% python3 -q
>>> import numpy as np
>>> np.set_printoptions(suppress=True, linewidth=160)
>>> def rnd(a):
...     return np.round(a, 2) + 0
... 
>>> mat = np.load("w.npy")
>>> mat
array([[-1,  0, -3,  0],
       [-1, -3, -2, -1],
       [-1, -3,  0,  0],
       [-1,  3,  1, -3],
       [ 0,  0,  0,  0],
       [ 0,  0,  0,  0],
       [-1,  3, -1, -4],
       [ 0,  0, -2, -1],
       [-1,  0, -5, -1],
       [-2, -3, -5, -1],
       [-2,  3, -2, -3],
       [ 0,  0,  0,  0],
       [-1,  3, -1, -4],
       [ 0,  0,  0,  0],
       [-1,  0, -5, -1],
       [-1,  3,  1, -3],
       [ 0,  0,  0,  0],
       [-1, -3,  0,  0],
       [-1,  3, -1, -4],
       [-2,  3, -2, -3],
       [ 0,  0,  0,  0],
       [ 0,  0,  0,  0],
       [ 0,  0, -2, -1],
       [-1,  0, -3,  0],
       [ 0,  0,  0,  0],
       [ 0,  0,  0,  0],
       [ 0,  0, -2, -1],
       [-1,  3,  1, -3],
       [-3,  0, -2, -3],
       [ 0,  0,  0,  0],
       [-2,  3, -2, -3],
       [-1,  0, -3,  0],
       [-1, -3,  0,  0],
       [-1, -3,  0,  0],
       [ 0,  0,  0,  0],
       [ 0,  0,  0,  0],
       [ 0,  0,  0,  0],
       [-1,  3,  1, -3]])
>>> lab = mat[:, 2] > np.median(mat[:, 2])
>>> f = mat[lab].mean(axis=0) - mat[~lab].mean(axis=0)
>>> np.argsort(-np.abs(f).round(6), kind="stable")
array([1, 2, 3, 0])
>>> lab.astype(int)
array([0, 0, 0, 1, 0, 0, 0, 0, 0, 0, 0, 0, 0, 0, 0, 1, 0, 0, 0, 0, 0, 0, 0, 0, 0, 0, 0, 1, 0, 0, 0, 0, 0, 0, 0, 0, 0, 1])
>>> C = mat[[1, 32]].astype(float)
>>> for _ in range(3):
...     lab = np.linalg.norm(mat[:, None] - C, axis=-1).argmin(axis=1)
...     C = np.array([mat[lab == j].mean(axis=0) for j in range(2)])
... 
>>> lab
array([0, 1, 1, 1, 1, 1, 0, 0, 0, 0, 0, 1, 0, 1, 0, 1, 1, 1, 0, 0, 1, 1, 0, 0, 1, 1, 0, 1, 0, 1, 0, 0, 1, 1, 1, 1, 1, 1])
>>> rnd(C)
array([[-1.19,  0.94, -2.56, -1.88],
       [-0.41, -0.14,  0.09, -0.59]])
>>> print(np.abs(C[1] - C[0]).argmax())
2
